In [1]: import numpy as np

In [2]: np.set_printoptions(suppress=True, linewidth=120)

In [3]: E = np.loadtxt("a.csv", delimiter=",")

In [4]: print(E)
[[  2.   3.   4.   5.   6.   7.   8.   9.  10.  11.  12.  13.  14.  15.  16.  17.]
 [ 18.  19.  20.  21.  22.  23.  24.  25.  26.  27.  28.  29.  30.  31.  32.  33.]
 [ 34.  35.  36.  37.  38.  39.  40.  41.  42.  43.  44.  45.  46.  47.  48.  49.]
 [ 50.  51.  52.  53.  54.  55.  56.  57.  58.  59.  60.  61.  62.  63.  64.  65.]
 [ 66.  67.  68.  69.  70.  71.  72.  73.  74.  75.  76.  77.  78.  79.  80.  81.]
 [ 82.  83.  84.  85.  86.  87.  88.  89.  90.  91.  92.  93.  94.  95.  96.  97.]
 [ 98.  99. 100. 101. 102. 103. 104. 105. 106. 107. 108. 109. 110. 111. 112. 113.]]

In [5]: rk = np.linalg.matrix_rank(E)

In [6]: print(rk)
2

In [7]: ns = np.linalg.svd(E)[2][rk:].T

In [8]: print(np.linalg.matrix_rank(E.T @ E), np.linalg.matrix_rank(E @ E.T))
2 2

In [9]: print(ns.shape)
(16, 14)

In [10]: print(np.round(E @ np.linalg.pinv(E) @ E, 2))
[[  2.   3.   4.   5.   6.   7.   8.   9.  10.  11.  12.  13.  14.  15.  16.  17.]
 [ 18.  19.  20.  21.  22.  23.  24.  25.  26.  27.  28.  29.  30.  31.  32.  33.]
 [ 34.  35.  36.  37.  38.  39.  40.  41.  42.  43.  44.  45.  46.  47.  48.  49.]
 [ 50.  51.  52.  53.  54.  55.  56.  57.  58.  59.  60.  61.  62.  63.  64.  65.]
 [ 66.  67.  68.  69.  70.  71.  72.  73.  74.  75.  76.  77.  78.  79.  80.  81.]
 [ 82.  83.  84.  85.  86.  87.  88.  89.  90.  91.  92.  93.  94.  95.  96.  97.]
 [ 98.  99. 100. 101. 102. 103. 104. 105. 106. 107. 108. 109. 110. 111. 112. 113.]]

In [11]: print(np.abs(np.diag(np.linalg.qr(E)[1])) > 1e-9)
[ True  True False False False False False]

In [12]: print(np.unique(E.round(6), axis=0).shape)
(7, 16)

In [13]: print(np.linalg.lstsq(E[:-1].T, E[-1])[2])
2

In [14]: print(round(float(np.linalg.norm(E, 2) / np.linalg.norm(E)), 2))
1.0

In [15]: print(np.linalg.cond(E) > 100)
True

In [16]: r0 = np.array([0, 1])

In [17]: print(np.polyval(r0, E[3]))
[1. 1. 1. 1. 1. 1. 1. 1. 1. 1. 1. 1. 1. 1. 1. 1.]

In [18]: print(np.array([np.convolve(row, r0, "same") for row in E]))
[[  0.   2.   3.   4.   5.   6.   7.   8.   9.  10.  11.  12.  13.  14.  15.  16.]
 [  0.  18.  19.  20.  21.  22.  23.  24.  25.  26.  27.  28.  29.  30.  31.  32.]
 [  0.  34.  35.  36.  37.  38.  39.  40.  41.  42.  43.  44.  45.  46.  47.  48.]
 [  0.  50.  51.  52.  53.  54.  55.  56.  57.  58.  59.  60.  61.  62.  63.  64.]
 [  0.  66.  67.  68.  69.  70.  71.  72.  73.  74.  75.  76.  77.  78.  79.  80.]
 [  0.  82.  83.  84.  85.  86.  87.  88.  89.  90.  91.  92.  93.  94.  95.  96.]
 [  0.  98.  99. 100. 101. 102. 103. 104. 105. 106. 107. 108. 109. 110. 111. 112.]]

In [19]: gram = E.T @ E

In [20]: print((E @ E.T).shape)
(7, 7)

In [21]: print(np.trace(gram), (E ** 2).sum())
487368.0 487368.0

In [22]: print(np.diag(gram))
[24668. 25375. 26096. 26831. 27580. 28343. 29120. 29911. 30716. 31535. 32368. 33215. 34076. 34951. 35840. 36743.]

In [23]: print(np.round(np.linalg.svd(E, compute_uv=False) ** 2, 2) + 0)
[486807.29    560.71      0.        0.        0.        0.        0.  ]

In [24]: print(np.round(np.linalg.eigvalsh(gram)[::-1], 2) + 0)
[486807.29    560.71      0.        0.        0.        0.        0.        0.        0.        0.        0.
      0.        0.        0.        0.        0.  ]
